$ python -q
>>> import numpy as np
>>> np.set_printoptions(suppress=True, linewidth=100)
>>> arr = np.load("layer17.npy")
>>> print(arr)
[[ 3  0 -1 -2]
 [ 0  3  0 -1]
 [-1  0  3  0]
 [-2 -1  0  3]]
>>> print((arr - arr.T) / 2)
[[0. 0. 0. 0.]
 [0. 0. 0. 0.]
 [0. 0. 0. 0.]
 [0. 0. 0. 0.]]
>>> print(np.linalg.matrix_power(arr, 4))
[[ 380  120 -168 -360]
 [ 120  140  -24 -168]
 [-168  -24  140  120]
 [-360 -168  120  380]]
>>> print(arr @ arr)
[[ 14   2  -6 -12]
 [  2  10   0  -6]
 [ -6   0  10   2]
 [-12  -6   2  14]]
>>> print(np.allclose(arr @ arr.T, arr.T @ arr))
True
>>> print(round(np.linalg.det(arr), 2))
28.0
>>> print(np.allclose(arr, arr.T))
True
>>> ang = np.radians(120)
>>> R = np.eye(4)
>>> R[0, 0] = R[2, 2] = np.cos(ang)
>>> R[0, 2], R[2, 0] = -np.sin(ang), np.sin(ang)
>>> print(R.round(2))
[[-0.5   0.   -0.87  0.  ]
 [ 0.    1.    0.    0.  ]
 [ 0.87  0.   -0.5   0.  ]
 [ 0.    0.    0.    1.  ]]
>>> Y = arr @ R.T
>>> print(Y.round(2))
[[-0.63  0.    3.1  -2.  ]
 [ 0.    3.    0.   -1.  ]
 [-2.1   0.   -2.37  0.  ]
 [ 1.   -1.   -1.73  3.  ]]
>>> vec = np.ones(4)
>>> for _ in range(7):
...     vec = arr @ vec
...     vec /= np.linalg.norm(vec)
...     print(round(vec @ arr @ vec, 2))
... 
3.0
3.4
3.41
3.41
3.41
3.41
3.41
>>> print(round(np.linalg.eigvalsh(arr)[-1], 2))
5.41
>>> print(vec.round(2))
[-0.27  0.65  0.65 -0.27]
>>> proj = np.triu(np.array([[-1, -4, -1, 1], [2, 5, 1, 5], [-4, 4, 2, 1], [-4, 2, 2, -1]]), 1) + np.eye(4)
>>> Y = proj @ arr @ np.linalg.inv(proj)
>>> print(round(np.linalg.det(Y), 2))
28.0
>>> X = np.array([[3, 2, 3, 2, 3, 1], [0, 3, 3, 0, 1, 2]])
>>> vec = np.array([1, 0, 5, -6, 0, -7])
>>> a = np.maximum(X @ vec, 0)
>>> print(X * (a > 1e-9)[:, None])
[[0 0 0 0 0 0]
 [0 3 3 0 1 2]]
>>> print(a)
[0 1]
>>> print(np.maximum(X @ (3 * vec), 0))
[0 3]
>>> Y = X / np.sqrt((X ** 2).mean(axis=1, keepdims=True))
>>> print(np.round(np.linalg.norm(Y, axis=1), 2))
[2.45 2.45]
>>> print(Y[0].round(2))
[1.22 0.82 1.22 0.82 1.22 0.41]
>>> f, r1 = X[0], X[1]
>>> print(f @ f)
36
>>> print(f @ r1)
20
>>> pr = (f @ r1) / (f @ f) * f
>>> print(np.round(np.linalg.norm(f + r1) ** 2 + np.linalg.norm(f - r1) ** 2, 2))
118.0
>>> print(pr.round(2))
[1.67 1.11 1.67 1.11 1.67 0.56]
>>> Y = X / np.linalg.norm(X, axis=1, keepdims=True)
>>> gram = Y @ Y.T
>>> print(np.round(np.degrees(np.arccos(np.clip(gram[0, 1], -1, 1))), 2))
45.97
>>> print(np.round(np.linalg.norm(Y, axis=1), 2))
[1. 1.]
>>> print(gram[0].round(2))
[1.  0.7]
>>> gram = X.T @ X
>>> print(np.trace(gram), (X ** 2).sum())
59 59
>>> print(np.diag(gram))
[ 9 13 18  4 10  5]
>>> print(np.round(np.linalg.eigvalsh(gram)[::-1], 2) + 0)
[50.53  8.47  0.    0.    0.    0.  ]
>>> F = np.load("w.npy")
>>> print(F)
[[ 0.3  -0.4  -1.   -0.2  -1.8 ]
 [-0.2  -0.9   1.2   0.4   1.5 ]
 [-0.5   1.4  -0.7   1.3   2.2 ]
 [-0.9  -0.7   0.5   2.2  -1.3 ]
 [-0.7   0.2   1.   -0.3   0.6 ]
 [ 0.4  -0.9  -1.4   0.3  -1.  ]
 [-0.05  1.07 -0.76  1.76  2.31]
 [-0.5   1.8   2.    1.6   1.9 ]]
>>> vec = np.array([-1, 0, 2, 1, 2])
>>> print(F * vec)
[[-0.3  -0.   -2.   -0.2  -3.6 ]
 [ 0.2  -0.    2.4   0.4   3.  ]
 [ 0.5   0.   -1.4   1.3   4.4 ]
 [ 0.9  -0.    1.    2.2  -2.6 ]
 [ 0.7   0.    2.   -0.3   1.2 ]
 [-0.4  -0.   -2.8   0.3  -2.  ]
 [ 0.05  0.   -1.52  1.76  4.62]
 [ 0.5   0.    4.    1.6   3.8 ]]
>>> print((F @ vec).argmax())
7
>>> print(np.round(F @ vec, 2))
[-6.1   6.    4.8   1.5   3.6  -4.9   4.91  9.9 ]
>>> print(np.round((F * vec).sum(axis=1), 2))
[-6.1   6.    4.8   1.5   3.6  -4.9   4.91  9.9 ]
>>> J = np.array([[0.5, -0.1, -1.9],
...     [1.7, -0.1, 0.0],
...     [0.5, 0.0, 0.8],
...     [-1.4, -0.5, 0.5],
...     [0.2, 0.3, -0.9],
...     [-0.6, 1.4, 1.5],
...     [-0.3, 0.2, 0.5],
...     [-0.8, -1.2, -1.2],
...     [-1.3, -1.2, 0.2],
...     [-0.5, 1.4, 0.0],
...     [0.4, 0.9, 0.9],
...     [-0.2, 0.8, 0.3],
...     [-1.8, -1.5, 1.2],
...     [0.3, -0.6, -1.6],
...     [1.4, -0.9, 0.0],
...     [0.1, -0.5, -2.0],
...     [-0.1, 0.5, -1.5],
...     [0.0, 0.5, 0.4],
...     [0.3, 0.8, 0.0],
...     [-2.9, -1.4, -1.4],
...     [1.2, 0.1, -1.8],
...     [-1.6, 1.2, 1.5],
...     [-0.9, 0.3, -1.0],
...     [-0.1, -0.2, -0.3]])
>>> rng = np.random.default_rng(6604)
>>> J[:, 2] = 4 * J[:, 0] + 0.1 * rng.normal(size=24)
>>> print(J.round(2))
[[  0.5   -0.1    2.03]
 [  1.7   -0.1    6.74]
 [  0.5    0.     1.9 ]
 [ -1.4   -0.5   -5.54]
 [  0.2    0.3    0.76]
 [ -0.6    1.4   -2.45]
 [ -0.3    0.2   -1.27]
 [ -0.8   -1.2   -3.18]
 [ -1.3   -1.2   -5.25]
 [ -0.5    1.4   -1.87]
 [  0.4    0.9    1.54]
 [ -0.2    0.8   -0.76]
 [ -1.8   -1.5   -7.3 ]
 [  0.3   -0.6    1.15]
 [  1.4   -0.9    5.78]
 [  0.1   -0.5    0.39]
 [ -0.1    0.5   -0.42]
 [  0.     0.5   -0.01]
 [  0.3    0.8    1.33]
 [ -2.9   -1.4  -11.62]
 [  1.2    0.1    4.62]
 [ -1.6    1.2   -6.23]
 [ -0.9    0.3   -3.37]
 [ -0.1   -0.2   -0.41]]
>>> f, r1 = J[0], J[12]
>>> print(round(float(f @ r1), 2))
-15.53
>>> pr = (f @ r1) / (f @ f) * f
>>> print(np.round(np.outer(f, r1), 2))
[[ -0.9   -0.75  -3.65]
 [  0.18   0.15   0.73]
 [ -3.65  -3.04 -14.78]]
>>> print(np.round(r1 - pr, 2))
[-0.02 -1.86 -0.09]
>>> print(np.round(np.linalg.norm(J, 2) / np.linalg.norm(J), 2))
0.98
>>> print(np.argsort(-np.linalg.norm(J, axis=0).round(6), kind="stable")[:3])
[2 0 1]
>>> print(np.linalg.matrix_rank(J, rtol=0.1))
2
>>> print(np.linalg.cond(J) > 100)
True
>>> print(round(np.log10(np.linalg.cond(J))))
2
>>> print(np.round(np.abs(np.linalg.svd(J)[2][-1]), 2))
[0.97 0.01 0.24]
>>> proj = J @ np.linalg.solve(J.T @ J, J.T)
>>> print(np.allclose(proj @ proj, proj))
True
>>> print(np.round(np.linalg.eigvalsh(proj), 2) + 0)
[0. 0. 0. 0. 0. 0. 0. 0. 0. 0. 0. 0. 0. 0. 0. 0. 0. 0. 0. 0. 0. 1. 1. 1.]
>>> print(np.round(proj @ J[:, 2], 2))
[  2.03   6.74   1.9   -5.54   0.76  -2.45  -1.27  -3.18  -5.25  -1.87   1.54  -0.76  -7.3    1.15
   5.78   0.39  -0.42  -0.01   1.33 -11.62   4.62  -6.23  -3.37  -0.41]
>>> print(np.round(np.diag(proj), 2) + 0)
[0.02 0.12 0.05 0.09 0.02 0.22 0.04 0.1  0.13 0.17 0.08 0.05 0.24 0.03 0.44 0.02 0.02 0.02 0.1
 0.36 0.17 0.28 0.24 0.  ]
>>> Xs = J - J.mean(axis=0)
>>> V = np.linalg.svd(Xs)[2][:2]
>>> Y = Xs - Xs @ V.T @ V
>>> print(np.round(Y.std(axis=0), 2) + 0)
[0.02 0.   0.01]
>>> print(np.round((Xs @ V.T).std(axis=0), 2))
[4.27 0.81]
>>> m1 = np.vander(np.arange(7) - 2, 3, increasing=True)
>>> print(m1)
[[ 1 -2  4]
 [ 1 -1  1]
 [ 1  0  0]
 [ 1  1  1]
 [ 1  2  4]
 [ 1  3  9]
 [ 1  4 16]]
>>> Y = np.c_[m1[:, :1] @ np.array([[0]]), np.array([-1, 2, 2, 1, -3, -3, 0])]
>>> print(Y)
[[ 0 -1]
 [ 0  2]
 [ 0  2]
 [ 0  1]
 [ 0 -3]
 [ 0 -3]
 [ 0  0]]
>>> print(np.linalg.matrix_rank(np.c_[m1, Y]))
4
>>> print(np.round(np.linalg.lstsq(m1, Y[:, 0])[0], 2))
[0. 0. 0.]
>>> print(np.round(np.linalg.norm(Y - m1 @ np.linalg.lstsq(m1, Y)[0], axis=0), 2))
[0.   4.68]
>>> Q, V = np.linalg.qr(m1[:, :1])[0], np.linalg.qr(m1[:, 1:])[0]
>>> sig = np.linalg.svd(Q.T @ V, compute_uv=False)
>>> print(sig.round(2))
[0.71]
>>> Y = m1 / np.sqrt((m1 ** 2).mean(axis=1, keepdims=True))
>>> print(np.linalg.matrix_rank(Y) == np.linalg.matrix_rank(m1))
True
>>> W = np.array([[0, 0, 2, 3, 3, 2],
...     [2, 0, 0, 2, 0, 0],
...     [3, 3, 2, 1, 3, 0],
...     [0, 3, 3, 3, 1, 2],
...     [3, 1, 0, 0, 2, 3],
...     [1, 1, 0, 3, 0, 1]])
>>> coef = np.array([-2, -3, 3, -1, -3, 3])
>>> hid = np.maximum(X @ W + coef, 0)
>>> print(hid)
[[21 16 21 24 23 23]
 [18  9  9 14  8  8]]
>>> print((hid > 0).mean(axis=0))
[1. 1. 1. 1. 1. 1.]
>>> cent = np.array([[2, -1, 1],
...     [-1, -3, -1],
...     [3, 2, 0],
...     [-3, 0, 3],
...     [0, 0, -1],
...     [0, 2, 2]])
>>> print(W @ cent)
[[-3  8 10]
 [-2 -2  8]
 [ 6 -8  0]
 [-3  1  9]
 [ 5  0  6]
 [-8 -2 11]]
>>> print(hid @ cent)
[[ 17  19 100]
 [ 12 -11  59]]
>>> proj = m1 @ np.linalg.solve(m1.T @ m1, m1.T)
>>> print(np.trace(proj))
3.0
>>> print(np.round(np.linalg.eigvalsh(proj), 2) + 0)
[0. 0. 0. 0. 1. 1. 1.]
>>> print(np.round(np.diag(proj), 2))
[0.76 0.29 0.29 0.33 0.29 0.29 0.76]
>>> print(np.linalg.matrix_rank(np.eye(7) - proj))
4
>>> print(proj.round(2) + 0)
[[ 0.76  0.36  0.07 -0.1  -0.14 -0.07  0.12]
 [ 0.36  0.29  0.21  0.14  0.07  0.   -0.07]
 [ 0.07  0.21  0.29  0.29  0.21  0.07 -0.14]
 [-0.1   0.14  0.29  0.33  0.29  0.14 -0.1 ]
 [-0.14  0.07  0.21  0.29  0.29  0.21  0.07]
 [-0.07  0.    0.07  0.14  0.21  0.29  0.36]
 [ 0.12 -0.07 -0.14 -0.1   0.07  0.36  0.76]]
>>> print(np.round(proj @ m1[:, 2], 2) + 0)
[ 4.  1.  0.  1.  4.  9. 16.]
>>> print(np.allclose(proj @ proj, proj))
True
>>> A = np.load("block9.npy")
>>> print(A.round(2))
[[ 1.86  0.31  2.09  0.99 -0.3 ]
 [ 1.86  0.95 -1.95  0.54  0.74]
 [-1.09  2.   -0.18  1.41 -1.34]
 [-0.93 -0.15  0.37  1.7   2.26]
 [ 0.16 -1.99 -0.82  1.69 -1.21]]
>>> idx = rng.permutation(5)
>>> print(idx)
[0 1 2 4 3]
>>> Y = A[idx][:, idx]
>>> print(np.round(np.sort(np.abs(np.linalg.eigvals(Y))), 2))
[3. 3. 3. 3. 3.]
>>> print(round(float(np.trace(Y)), 2))
3.12
>>> print(np.round(np.linalg.det(Y), 2), round(np.linalg.det(A[idx]), 2))
-243.0 243.0
>>> print(np.allclose(Y, A))
False
>>> print(Y.round(2))
[[ 1.86  0.31  2.09 -0.3   0.99]
 [ 1.86  0.95 -1.95  0.74  0.54]
 [-1.09  2.   -0.18 -1.34  1.41]
 [ 0.16 -1.99 -0.82 -1.21  1.69]
 [-0.93 -0.15  0.37  2.26  1.7 ]]
>>> print(np.round(np.linalg.norm(Y, axis=0), 2))
[3. 3. 3. 3. 3.]
>>> print(np.linalg.norm(Y, axis=1).argmax())
1
>>> print(round(float(Y[4] @ Y[2]), 2))
0.0
>>> W0 = np.load("arr.npy")
>>> print(W0)
[[-0.92  2.9   0.54  2.48  3.48]
 [ 1.12 -0.81  2.05 -0.78 -1.96]
 [-1.89  2.67 -1.41  2.22  2.46]
 [-0.77 -2.61 -4.83 -2.01 -0.61]
 [-1.79  2.47 -1.91  2.17  3.61]
 [-0.39 -1.84 -1.6  -1.75 -4.25]
 [ 2.58 -2.9   1.34 -2.12  0.68]
 [ 0.94 -0.44  1.08 -0.26  0.82]]
>>> U, sig, Vt = np.linalg.svd(W0)
>>> print(sig.round(2) + 0)
[10.72  6.82  4.29  0.    0.  ]
>>> Y = U[:, :3] @ np.diag(sig[:3]) @ Vt[:3]
>>> print(np.round(np.linalg.norm(W0 - Y, 2), 2), round(sig[3], 2))
0.0 0.0
>>> print(np.linalg.matrix_rank(Y))
3
>>> print(Y.round(2))
[[-0.92  2.9   0.54  2.48  3.48]
 [ 1.12 -0.81  2.05 -0.78 -1.96]
 [-1.89  2.67 -1.41  2.22  2.46]
 [-0.77 -2.61 -4.83 -2.01 -0.61]
 [-1.79  2.47 -1.91  2.17  3.61]
 [-0.39 -1.84 -1.6  -1.75 -4.25]
 [ 2.58 -2.9   1.34 -2.12  0.68]
 [ 0.94 -0.44  1.08 -0.26  0.82]]
>>> print(round(np.linalg.norm(arr) ** 2 / np.linalg.norm(arr, 2) ** 2, 2))
1.64
>>> print(np.round(np.linalg.norm(arr, axis=1), 2))
[3.74 3.16 3.16 3.74]
>>> print(np.argsort(-np.linalg.norm(W0, axis=0).round(6), kind="stable")[:3])
[4 1 2]
>>> print(np.linalg.matrix_rank(W0, rtol=0.1))
3
>>> print([round(float(x), 2) for x in np.linalg.svd(W0, compute_uv=False)[:3]])
[10.72, 6.82, 4.29]
>>> Y = np.array([[-1, 0, 1, 1],
...     [2, 1, -2, 1],
...     [2, -1, -2, -2],
...     [0, 1, 2, 1],
...     [0, -2, 2, 0],
...     [-2, 1, 0, -2]])
>>> cent = np.array([[0, -5, -5, 1, -1, 4, 5],
...     [3, 0, -3, -3, 2, 4, -4],
...     [3, 2, -3, -5, 0, 4, -3],
...     [4, 5, -3, -4, -2, -2, -4]])
>>> feats = Y @ cent + 0.3 * rng.normal(size=(6, 7))
>>> print(feats.round(2))
[[  7.24  12.24  -1.45 -10.01  -0.72  -2.13 -12.01]
 [  1.05  -8.84 -10.32   5.43  -1.87   2.29   7.89]
 [-17.18 -23.15   4.81  22.95  -0.19  -0.58  27.74]
 [ 12.75   9.4  -11.61 -17.25   0.27  10.09 -14.18]
 [  0.01   3.79  -0.02  -3.57  -3.89  -0.05   2.36]
 [ -5.4    0.07  12.88   3.2    7.81  -0.15  -5.93]]
>>> gram = feats.T @ feats
>>> print(round(float(np.trace(gram)), 2), round(float((feats ** 2).sum()), 2))
4226.98 4226.98
>>> print(np.round(np.linalg.svd(feats, compute_uv=False) ** 2, 2))
[3502.27  563.98  120.37   39.8     0.46    0.11]
>>> print(np.round(np.diag(gram), 2))
[ 540.58  866.86  432.35  977.04   80.2   111.96 1218.  ]
>>> print(np.linalg.matrix_rank(gram))
6
>>> print((feats @ feats.T).shape)
(6, 6)
>>> ang = np.radians(60)
>>> R = np.eye(7)
>>> R[4, 4] = R[0, 0] = np.cos(ang)
>>> R[4, 0], R[0, 4] = -np.sin(ang), np.sin(ang)
>>> print(R.round(2))
[[ 0.5   0.    0.    0.    0.87  0.    0.  ]
 [ 0.    1.    0.    0.    0.    0.    0.  ]
 [ 0.    0.    1.    0.    0.    0.    0.  ]
 [ 0.    0.    0.    1.    0.    0.    0.  ]
 [-0.87  0.    0.    0.    0.5   0.    0.  ]
 [ 0.    0.    0.    0.    0.    1.    0.  ]
 [ 0.    0.    0.    0.    0.    0.    1.  ]]
>>> Y = feats @ R.T
>>> print(np.allclose(np.linalg.norm(feats, axis=1), np.linalg.norm(Y, axis=1)))
True
>>> print(round(np.linalg.det(R), 2), np.trace(R))
1.0 6.0
>>> U, sig, Vt = np.linalg.svd(feats, full_matrices=False)
>>> print(np.round(U.T @ feats @ Vt.T, 2) + 0)
[[59.18  0.    0.    0.    0.    0.  ]
 [ 0.   23.75  0.    0.    0.    0.  ]
 [ 0.    0.   10.97  0.    0.    0.  ]
 [ 0.    0.    0.    6.31  0.    0.  ]
 [ 0.    0.    0.    0.    0.67  0.  ]
 [ 0.    0.    0.    0.    0.    0.33]]
>>> print(np.round(np.cumsum(sig ** 2) / np.sum(sig ** 2), 2))
[0.83 0.96 0.99 1.   1.   1.  ]
>>> print(np.round(np.abs(Vt[0]), 2) + 0)
[0.38 0.48 0.15 0.52 0.   0.07 0.57]
>>> print(round(np.sqrt((sig ** 2).sum()), 2), round(np.linalg.norm(feats), 2))
65.02 65.02
>>> Y = feats / np.sqrt((feats ** 2).mean(axis=1, keepdims=True))
>>> print(Y[0].round(2))
[ 0.9   1.52 -0.18 -1.24 -0.09 -0.27 -1.49]
>>> print(np.round(np.linalg.norm(Y, axis=1), 2))
[2.65 2.65 2.65 2.65 2.65 2.65]
>>> print(np.linalg.matrix_rank(feats - feats.mean(axis=1, keepdims=True)))
6
>>> W = np.array([[1, -1, 2, -1, 2, 1],
...     [-2, 2, 2, -2, 2, 0],
...     [1, 0, 0, 1, 2, -1],
...     [0, -2, 1, -1, 2, -1],
...     [2, 0, 1, -2, 2, -2],
...     [-1, 1, 1, 2, -1, 2],
...     [-2, 2, -2, -1, -2, 2]])
>>> coef = np.array([0, 0, 0, -2, 0, 2])
>>> hid = np.maximum(feats @ W + coef, 0)
>>> print(np.linalg.matrix_rank(hid))
6
>>> print((hid > 0).astype(int))
[[1 1 1 0 1 0]
 [0 0 0 0 0 1]
 [0 0 0 1 0 1]
 [1 1 1 1 1 1]
 [0 1 0 0 0 1]
 [1 0 1 1 1 0]]
>>> cent = np.array([[-3, -2, -3],
...     [0, -2, -3],
...     [0, -3, -2],
...     [-1, 1, 3],
...     [0, 2, 3],
...     [1, -1, 1]])
>>> print(W @ cent)
[[ -1  -4   0]
 [  8  -4  -4]
 [ -5   4   5]
 [  0   5   6]
 [ -6  -3 -10]
 [  3  -5   3]
 [  9  -1  -3]]
>>> print((hid @ cent).round(6).argmax(axis=1))
[0 0 2 0 0 2]
